$ python -q
>>> import numpy as np
>>> from numpy import linalg as LA
>>> np.set_printoptions(precision=2, suppress=True, linewidth=200)
>>> rng = np.random.default_rng(37)
>>> labels = rng.integers(0, 2, 4)
>>> data = (labels[:, None] == labels) * -2 + np.eye(4)
>>> data
array([[-1.,  0.,  0.,  0.],
       [ 0., -1., -2., -2.],
       [ 0., -2., -1., -2.],
       [ 0., -2., -2., -1.]])
>>> A2 = LA.inv(data)
>>> round(LA.det(data) * LA.det(A2), 2)
np.float64(1.0)
>>> round(LA.cond(data), 2)
np.float64(5.0)
>>> LA.inv(A2)
array([[-1., -0., -0., -0.],
       [ 0., -1., -2., -2.],
       [-0., -2., -1., -2.],
       [-0., -2., -2., -1.]])
>>> A2
array([[-1. , -0. , -0. , -0. ],
       [-0. ,  0.6, -0.4, -0.4],
       [-0. , -0.4,  0.6, -0.4],
       [ 0. , -0.4, -0.4,  0.6]])
>>> w, evecs = LA.eigh(data)
>>> x0 = np.array([-5, 5, 0, 0])
>>> evecs * np.maximum(w, 0) @ evecs.T
array([[ 0.  ,  0.  ,  0.  ,  0.  ],
       [ 0.  ,  0.67, -0.33, -0.33],
       [ 0.  , -0.33,  0.67, -0.33],
       [ 0.  , -0.33, -0.33,  0.67]])
>>> evecs * np.abs(w) @ evecs.T
array([[1.  , 0.  , 0.  , 0.  ],
       [0.  , 2.33, 1.33, 1.33],
       [0.  , 1.33, 2.33, 1.33],
       [0.  , 1.33, 1.33, 2.33]])
>>> np.abs(data).sum(axis=1).max(), np.abs(w).max()
(np.float64(5.0), np.float64(5.0))
>>> x0 @ data @ x0 / (x0 @ x0), w[0], w[-1]
(np.float64(-1.0), np.float64(-5.0), np.float64(1.0))
>>> cov = data.T @ data
>>> LA.eigvalsh(cov)[::-1]
array([25.,  1.,  1.,  1.])
>>> (data @ data.T).shape
(4, 4)
>>> u = np.array([-1, 2, -3, 0])
>>> A2 = data + np.outer(u, np.eye(4)[3])
>>> LA.matrix_rank(A2 - data)
np.int64(1)
>>> round(float(LA.det(A2) / LA.det(data)), 2), np.round(1 + LA.solve(data, u)[3], 2)
(1.4, np.float64(1.4))
>>> A2
array([[-1.,  0.,  0., -1.],
       [ 0., -1., -2.,  0.],
       [ 0., -2., -1., -5.],
       [ 0., -2., -2., -1.]])
>>> labels = rng.permutation(4)
>>> labels
array([0, 2, 1, 3])
>>> A2 = data[labels][:, labels]
>>> np.trace(A2)
np.float64(-4.0)
>>> np.allclose(A2, data)
True
>>> round(float(LA.det(A2)), 2), round(LA.det(data[labels]), 2)
(5.0, np.float64(-5.0))
>>> M = np.loadtxt("out15.csv", delimiter=",")
>>> M
array([[  4.01, -15.55,   6.73,  -2.23],
       [  6.41,   2.51,  11.86,   0.8 ],
       [ -4.63,  -2.71,   6.22,  -6.34],
       [  0.15,  -2.05,   7.73,   8.39]])
>>> labels = rng.permutation(4)
>>> labels
array([3, 2, 0, 1])
>>> A2 = M[labels][:, labels]
>>> np.round(np.trace(A2), 2)
np.float64(21.13)
>>> np.sort(np.abs(LA.eigvals(A2)))
array([ 9.39,  9.39, 14.61, 14.61])
>>> round(float(LA.det(A2)), 2), np.round(LA.det(M[labels]), 2)
(18812.11, np.float64(-18812.11))
>>> u = np.array([2, 5, 4])
>>> np.correlate(M[0], M[3], "full")
array([ 33.64, -99.47, -71.96,  65.79, -33.37,   5.58,  -0.33])
>>> x0 = np.array([3, -2, 3, -3])
>>> rhs = M @ x0
>>> c, lr = np.zeros(4), 1 / LA.norm(M, 2) ** 2
>>> for i in range(25):
...     c -= lr * M.T @ (M @ c - rhs)
...     if i % 5 == 0: print(i, round(LA.norm(M @ c - rhs), 2))
... 
0 23.92
5 10.2
10 5.13
15 2.7
20 1.44
>>> np.round(LA.cond(M), 2)
np.float64(2.91)
>>> c
array([ 2.88, -2.01,  3.03, -2.96])
>>> A2 = np.array([[-5, 8, 5], [-5, -3, 5], [-7, -1, 1], [5, -9, -2]])
>>> A2.T @ M.T
array([[  -0.56, -123.62,  -38.54,   -2.66],
       [  92.07,   24.69,   21.93,  -75.89],
       [ -46.51,   54.86,  -17.8 ,  -18.55]])
>>> M @ A2
array([[  -0.56,   92.07,  -46.51],
       [-123.62,   24.69,   54.86],
       [ -38.54,   21.93,  -17.8 ],
       [  -2.66,  -75.89,  -18.55]])
>>> np.einsum("ik,kj->ji", M, A2)
array([[  -0.56, -123.62,  -38.54,   -2.66],
       [  92.07,   24.69,   21.93,  -75.89],
       [ -46.51,   54.86,  -17.8 ,  -18.55]])
>>> A2 = np.array([[2, 0], [-1, -2]])
>>> A2[-1] = A2[0]
>>> A = A2 + 0.02 * np.eye(2)
>>> A
array([[2.02, 0.  ],
       [2.  , 0.02]])
>>> theta = np.radians(135)
>>> r_ = np.eye(4)
>>> r_[2, 2] = r_[3, 3] = np.cos(theta)
>>> r_[2, 3], r_[3, 2] = -np.sin(theta), np.sin(theta)
>>> r_
array([[ 1.  ,  0.  ,  0.  ,  0.  ],
       [ 0.  ,  1.  ,  0.  ,  0.  ],
       [ 0.  ,  0.  , -0.71, -0.71],
       [ 0.  ,  0.  ,  0.71, -0.71]])
>>> A2 = data @ r_.T
>>> np.allclose(data @ data.T, A2 @ A2.T)
True
>>> A2.round(2) + 0
array([[-1.  ,  0.  ,  0.  ,  0.  ],
       [ 0.  , -1.  ,  2.83,  0.  ],
       [ 0.  , -2.  ,  2.12,  0.71],
       [ 0.  , -2.  ,  2.12, -0.71]])
>>> np.allclose(LA.norm(data, axis=1), LA.norm(A2, axis=1))
True
>>> round(float(LA.det(r_)), 2), np.round(np.trace(r_), 2)
(1.0, np.float64(0.59))
>>> u = np.array([7, -1])
>>> A2 = A + np.outer(u, np.eye(2)[0])
>>> round(LA.det(A2) / LA.det(A), 2), np.round(1 + LA.solve(A, u)[0], 2)
(np.float64(4.47), np.float64(4.47))
>>> A2
array([[9.02, 0.  ],
       [1.  , 0.02]])
>>> LA.cond(A) > 100
np.True_
>>> np.round(np.abs(LA.svd(A)[2][-1]), 2) + 0
array([0., 1.])
>>> LA.matrix_rank(A, rtol=0.1)
np.int64(1)
>>> np.argsort(-LA.norm(A, axis=0).round(6), kind="stable")[:3]
array([0, 1])
>>> LA.matrix_rank(A - A[0, 0] * np.eye(2))
np.int64(1)
>>> [int(LA.matrix_rank(LA.matrix_power(A, p))) for p in range(1, 3)]
[2, 2]
>>> round(float(np.prod(np.diag(A))), 2), round(LA.det(A), 2)
(0.04, np.float64(0.04))
>>> LA.matrix_power(A - np.diag(np.diag(A)), 2)
array([[0., 0.],
       [0., 0.]])
>>> np.sort(LA.eigvals(A))
array([0.02, 2.02])
>>> m1 = np.load("w.npy")
>>> m1
array([[0., 0., 2.],
       [0., 0., 0.],
       [2., 0., 0.]])
>>> m1[:, 2] @ m1[:, 1]
np.float64(0.0)
>>> LA.norm(m1, axis=0)
array([2., 0., 2.])
>>> arr = np.array([[-7.96, 0.33, -7.14],
...     [-7.84, 0.36, -7.01],
...     [-6.82, 0.63, -5.93],
...     [-5.97, 0.8, -5.03],
...     [-5.24, 0.92, -4.26],
...     [-5.19, 0.92, -4.22],
...     [-5.14, 0.93, -4.16],
...     [-3.7, 0.99, -2.71],
...     [-3.61, 0.99, -2.61],
...     [-0.83, 0.2, -0.34],
...     [0.09, 0.0, 0.03],
...     [1.54, 0.64, 0.55],
...     [3.62, 2.49, 1.57],
...     [6.84, 5.92, 3.54],
...     [6.87, 5.96, 3.56],
...     [15.17, 15.43, 9.5]])
>>> arr
array([[-7.96,  0.33, -7.14],
       [-7.84,  0.36, -7.01],
       [-6.82,  0.63, -5.93],
       [-5.97,  0.8 , -5.03],
       [-5.24,  0.92, -4.26],
       [-5.19,  0.92, -4.22],
       [-5.14,  0.93, -4.16],
       [-3.7 ,  0.99, -2.71],
       [-3.61,  0.99, -2.61],
       [-0.83,  0.2 , -0.34],
       [ 0.09,  0.  ,  0.03],
       [ 1.54,  0.64,  0.55],
       [ 3.62,  2.49,  1.57],
       [ 6.84,  5.92,  3.54],
       [ 6.87,  5.96,  3.56],
       [15.17, 15.43,  9.5 ]])
>>> np.allclose(A @ A.T, A.T @ A)
False
>>> np.allclose(A, A.T)
False
>>> mat = np.array([[0, -1, 2, 1], [0, 0, -2, -1], [0, 0, 0, -1], [0, 0, 0, 0]])
>>> A2 = np.array([[3, 0], [0, 0], [1, 0], [3, 0]])
>>> LA.matrix_rank(np.vstack([mat, A2.T]))
np.int64(4)
>>> np.vstack([mat, A2.T]).shape
(6, 4)
>>> mat @ A2
array([[ 5,  0],
       [-5,  0],
       [-3,  0],
       [ 0,  0]])
>>> np.einsum("ik,kj->ji", mat, A2)
array([[ 5, -5, -3,  0],
       [ 0,  0,  0,  0]])
>>> np.einsum("ij->j", mat)
array([ 0, -1,  0, -1])
>>> LA.matrix_rank(mat @ A2)
np.int64(1)
>>> feats = np.load("mat.npy")
>>> feats
array([[ 2.,  0.,  0.,  0.],
       [ 0.,  0.,  0.,  1.],
       [ 0., -1., -1.,  0.],
       [ 0.,  0.,  2.,  0.]])
>>> x0 = np.array([-3, 2, 5, 0])
>>> rhs = feats @ x0
>>> rhs
array([-6.,  0., -7., 10.])
>>> LA.solve(feats.T, feats[0])
array([ 1.,  0., -0., -0.])
>>> LA.solve(feats, 5 * rhs)
array([-15.,  10.,  25.,   0.])
